% ipython --no-banner

In [1]: import numpy as np

In [2]: from numpy import linalg as LA

In [3]: np.set_printoptions(suppress=True, linewidth=160)

In [4]: def rnd(a):
   ...:     return np.round(a, 2) + 0
   ...: 

In [5]: M = np.load("case19.npy")

In [6]: M
Out[6]: 
array([[-46,  -6,  -3,  -8,   9,  -7,  -7,   3],
       [ -4,  29,   5,  -5,  -6,  -3,   9,   5],
       [  4,  -8, -49,   6,   3,   8,  -8,  -4],
       [  4,  -3,   4,  48,  -6,  -8,  -9,  -3],
       [ -1,  -6,  -1,   6,  41,   6,   5,   4],
       [ -3,  -3,  -1,   9,   2, -38,  -5,  -7],
       [ -4,   6,  -9,  -6,  -8,  -9, -40,  -1],
       [  4,   5,  -8,  -2,   7,   8,  -3,  27]])

In [7]: rng = np.random.default_rng(109055)

In [8]: idx = rng.permutation(8)

In [9]: idx
Out[9]: array([0, 5, 3, 4, 2, 7, 1, 6])

In [10]: B = M[idx][:, idx]

In [11]: rnd(np.sort(np.abs(LA.eigvals(B))))
Out[11]: array([20.14, 30.85, 31.8 , 36.26, 46.57, 46.57, 52.95, 52.95])

In [12]: w1 = np.array([[3, -1, -5],
    ...:     [9, -6, -8],
    ...:     [-5, 2, -4],
    ...:     [4, 6, 9],
    ...:     [-9, -9, -5],
    ...:     [3, 6, -3],
    ...:     [4, -8, 4],
    ...:     [3, -8, -6]])

In [13]: c = np.array([1, -2, 0])

In [14]: act = np.maximum(M @ w1 + c, 0)

In [15]: LA.matrix_rank(act)
Out[15]: np.int64(3)

In [16]: rnd((act > 0).mean(axis=0))
Out[16]: array([0.5 , 0.38, 0.5 ])

In [17]: act
Out[17]: 
array([[  0,   0, 148],
       [301,   0,   0],
       [163,  97, 247],
       [143, 410, 456],
       [  0,   0,   0],
       [  0,   0, 250],
       [  0, 258,   0],
       [120,   0,   0]])

In [18]: W2 = np.array([[-1, -1, 2], [2, 0, -1], [-1, 0, 0]])

In [19]: w1 @ W2
Out[19]: 
array([[  0,  -3,   7],
       [-13,  -9,  24],
       [ 13,   5, -12],
       [ -1,  -4,   2],
       [ -4,   9,  -9],
       [ 12,  -3,   0],
       [-24,  -4,  16],
       [-13,  -3,  14]])

In [20]: idx = rng.permutation(3)

In [21]: B = act[:, idx] * rng.choice([-1, 1], 3)

In [22]: B
Out[22]: 
array([[-148,    0,    0],
       [   0,  301,    0],
       [-247,  163,  -97],
       [-456,  143, -410],
       [   0,    0,    0],
       [-250,    0,    0],
       [   0,    0, -258],
       [   0,  120,    0]])

In [23]: U, _, Vt = LA.svd(act.T @ B)

In [24]: rnd(U @ Vt)
Out[24]: 
array([[ 0.,  1.,  0.],
       [ 0.,  0., -1.],
       [-1.,  0.,  0.]])

In [25]: idx
Out[25]: array([2, 0, 1])

In [26]: rnd(LA.lstsq(act, B)[0])
Out[26]: 
array([[ 0.,  1.,  0.],
       [ 0.,  0., -1.],
       [-1.,  0.,  0.]])

In [27]: gram = M.T @ M

In [28]: gram
Out[28]: 
array([[2206,  127,  -54,  587, -389,  510,  376,  -57],
       [ 127, 1056,  458, -398, -499,  -21,  124,  294],
       [ -54,  458, 2598,  -48, -255, -369,  806,   -4],
       [ 587, -398,  -48, 2586,  -14, -533, -238, -304],
       [-389, -499, -255,  -14, 1960,  325,  407,  350],
       [ 510,  -21, -369, -533,  325, 1811,  586,  471],
       [ 376,  124,  806, -238,  407,  586, 1934,   97],
       [ -57,  294,   -4, -304,  350,  471,   97,  854]])

In [29]: np.diag(gram)
Out[29]: array([2206, 1056, 2598, 2586, 1960, 1811, 1934,  854])

In [30]: U, s, Vt = LA.svd(M, full_matrices=False)

In [31]: rnd(s / s[0])
Out[31]: array([1.  , 0.96, 0.92, 0.83, 0.56, 0.51, 0.48, 0.31])

In [32]: rnd(s)
Out[32]: array([58.64, 56.4 , 54.02, 48.73, 33.1 , 29.61, 28.13, 18.15])

In [33]: (s > 1e-8).sum()
Out[33]: np.int64(8)

In [34]: rnd(np.cumsum(s ** 2) / np.sum(s ** 2))
Out[34]: array([0.23, 0.44, 0.64, 0.79, 0.87, 0.93, 0.98, 1.  ])

In [35]: rnd(np.sqrt((s ** 2).sum())), rnd(LA.norm(M))
Out[35]: (np.float64(122.49), np.float64(122.49))

In [36]: F = np.loadtxt("sample12.csv", delimiter=",")

In [37]: rnd(F)
Out[37]: 
array([[-0.53, -0.63, -0.02,  0.57],
       [-0.08, -0.07,  0.99, -0.11],
       [ 0.83, -0.51,  0.05,  0.21],
       [ 0.15,  0.58,  0.14,  0.79]])

In [38]: x0 = np.array([0, 0, 2, 2, 0, 2, 2, 2])

In [39]: rhs = M @ x0

In [40]: rhs
Out[40]: array([ -44,   22,  -94,   64,   40,  -84, -130,   44])

In [41]: rnd(LA.solve(M, M[:, 1]))
Out[41]: array([0., 1., 0., 0., 0., 0., 0., 0.])

In [42]: rnd(LA.solve(M, rhs + M[:, 0]))
Out[42]: array([1., 0., 2., 2., 0., 2., 2., 2.])

In [43]: rnd(LA.solve(M, 5 * rhs))
Out[43]: array([ 0.,  0., 10., 10.,  0., 10., 10., 10.])

In [44]: feats = np.load("m.npy")

In [45]: rnd(feats)
Out[45]: 
array([[-1.11, -0.41, -1.26,  0.28,  0.52,  0.92, -0.95,  0.54,  1.78,  1.55,  1.44],
       [-0.15,  0.73,  1.01,  0.43, -1.09,  1.38, -0.61,  2.1 ,  0.52, -0.53, -3.06],
       [-1.07,  0.2 ,  0.69, -1.55, -1.59, -0.57, -2.46, -1.23,  1.11, -0.18, -1.33],
       [ 2.99, -1.46, -1.46,  0.31,  0.32, -1.47, -0.97,  0.31,  0.5 ,  0.01, -0.46],
       [ 0.5 ,  0.55,  2.59,  1.57,  0.23, -0.66, -1.24, -0.08,  1.85, -0.57,  1.75]])

In [46]: x0 = np.array([-5, 3, 4, 4, -4, -2, -1, 4, 2, 5, -1])

In [47]: a = np.maximum(feats @ x0, 0)

In [48]: rnd(np.maximum(feats @ (3 * x0), 0))
Out[48]: array([28.2 , 62.18, 30.64,  0.  , 48.59])

In [49]: rnd(feats * (a > 1e-9)[:, None])
Out[49]: 
array([[-1.11, -0.41, -1.26,  0.28,  0.52,  0.92, -0.95,  0.54,  1.78,  1.55,  1.44],
       [-0.15,  0.73,  1.01,  0.43, -1.09,  1.38, -0.61,  2.1 ,  0.52, -0.53, -3.06],
       [-1.07,  0.2 ,  0.69, -1.55, -1.59, -0.57, -2.46, -1.23,  1.11, -0.18, -1.33],
       [ 0.  ,  0.  ,  0.  ,  0.  ,  0.  ,  0.  ,  0.  ,  0.  ,  0.  ,  0.  ,  0.  ],
       [ 0.5 ,  0.55,  2.59,  1.57,  0.23, -0.66, -1.24, -0.08,  1.85, -0.57,  1.75]])
